>>> import numpy as np
>>> np.set_printoptions(suppress=True, linewidth=200)
>>> rnd = lambda a: np.round(a, 2) + 0
>>> J = np.cumsum(np.array([[-1, -3, 3, 0, -2, 3, 2],
...     [3, 2, -2, -1, -1, 0, 3],
...     [3, -1, 1, -1, -3, 1, 3],
...     [-2, -1, 0, 0, 2, 3, -3],
...     [3, 0, 2, 0, 2, -3, 0],
...     [2, -2, -1, 1, -1, -1, 1],
...     [0, 3, -3, 3, 3, -2, -1],
...     [0, 1, 3, -3, 2, 2, 2],
...     [3, -2, 0, 3, 1, 1, 0],
...     [3, -1, 3, -2, 3, 3, -3],
...     [3, 0, 2, 2, -2, -1, -1],
...     [2, -3, -2, -3, -3, 2, -2],
...     [0, 1, 0, 1, -2, 0, 1],
...     [2, 1, 0, -3, 3, 0, -1],
...     [-2, -3, 2, -3, 3, 3, 1],
...     [3, -2, -3, -2, -2, -2, -2],
...     [-3, -3, 3, 1, 0, 1, -3],
...     [-3, 2, -1, 2, -2, -2, 3],
...     [-1, 2, -3, -2, 1, 1, 0]]), axis=0)
>>> J
array([[ -1,  -3,   3,   0,  -2,   3,   2],
       [  2,  -1,   1,  -1,  -3,   3,   5],
       [  5,  -2,   2,  -2,  -6,   4,   8],
       [  3,  -3,   2,  -2,  -4,   7,   5],
       [  6,  -3,   4,  -2,  -2,   4,   5],
       [  8,  -5,   3,  -1,  -3,   3,   6],
       [  8,  -2,   0,   2,   0,   1,   5],
       [  8,  -1,   3,  -1,   2,   3,   7],
       [ 11,  -3,   3,   2,   3,   4,   7],
       [ 14,  -4,   6,   0,   6,   7,   4],
       [ 17,  -4,   8,   2,   4,   6,   3],
       [ 19,  -7,   6,  -1,   1,   8,   1],
       [ 19,  -6,   6,   0,  -1,   8,   2],
       [ 21,  -5,   6,  -3,   2,   8,   1],
       [ 19,  -8,   8,  -6,   5,  11,   2],
       [ 22, -10,   5,  -8,   3,   9,   0],
       [ 19, -13,   8,  -7,   3,  10,  -3],
       [ 16, -11,   7,  -5,   1,   8,   0],
       [ 15,  -9,   4,  -7,   2,   9,   0]])
>>> x0 = np.array([7, -4, -7, 5, -8, -3, -8])
>>> y = J @ x0
>>> rnd(np.linalg.pinv(J) @ J)
array([[1., 0., 0., 0., 0., 0., 0.],
       [0., 1., 0., 0., 0., 0., 0.],
       [0., 0., 1., 0., 0., 0., 0.],
       [0., 0., 0., 1., 0., 0., 0.],
       [0., 0., 0., 0., 1., 0., 0.],
       [0., 0., 0., 0., 0., 1., 0.],
       [0., 0., 0., 0., 0., 0., 1.]])
>>> try:
...     np.linalg.solve(J, y)
... except np.linalg.LinAlgError as e:
...     print(repr(e))
... 
LinAlgError('Last 2 dimensions of the array must be square')
>>> y
array([-25, -19,  -9, -20, -20,  17,  31, -47, -14, -29,  15,  74,  83,  62, -10,  68,  64,  50,  35])
>>> rnd(np.linalg.solve(J.T @ J, J.T @ y))
array([ 7., -4., -7.,  5., -8., -3., -8.])
>>> rng = np.random.default_rng(34)
>>> y = y + 0.05 * rng.normal(size=19)
>>> rnd(y)
array([-25.  , -19.06,  -8.87, -19.98, -19.97,  16.99,  31.  , -46.98, -13.99, -29.03,  15.03,  74.02,  82.99,  61.96, -10.04,  67.95,  64.01,  49.98,  35.04])
>>> b, *_ = np.linalg.lstsq(J, y)
>>> rnd(b)
array([ 7.  , -4.  , -7.  ,  5.  , -8.01, -3.  , -8.  ])
>>> rnd(J.T @ (y - J @ b))
array([0., 0., 0., 0., 0., 0., 0.])
>>> b.round()
array([ 7., -4., -7.,  5., -8., -3., -8.])
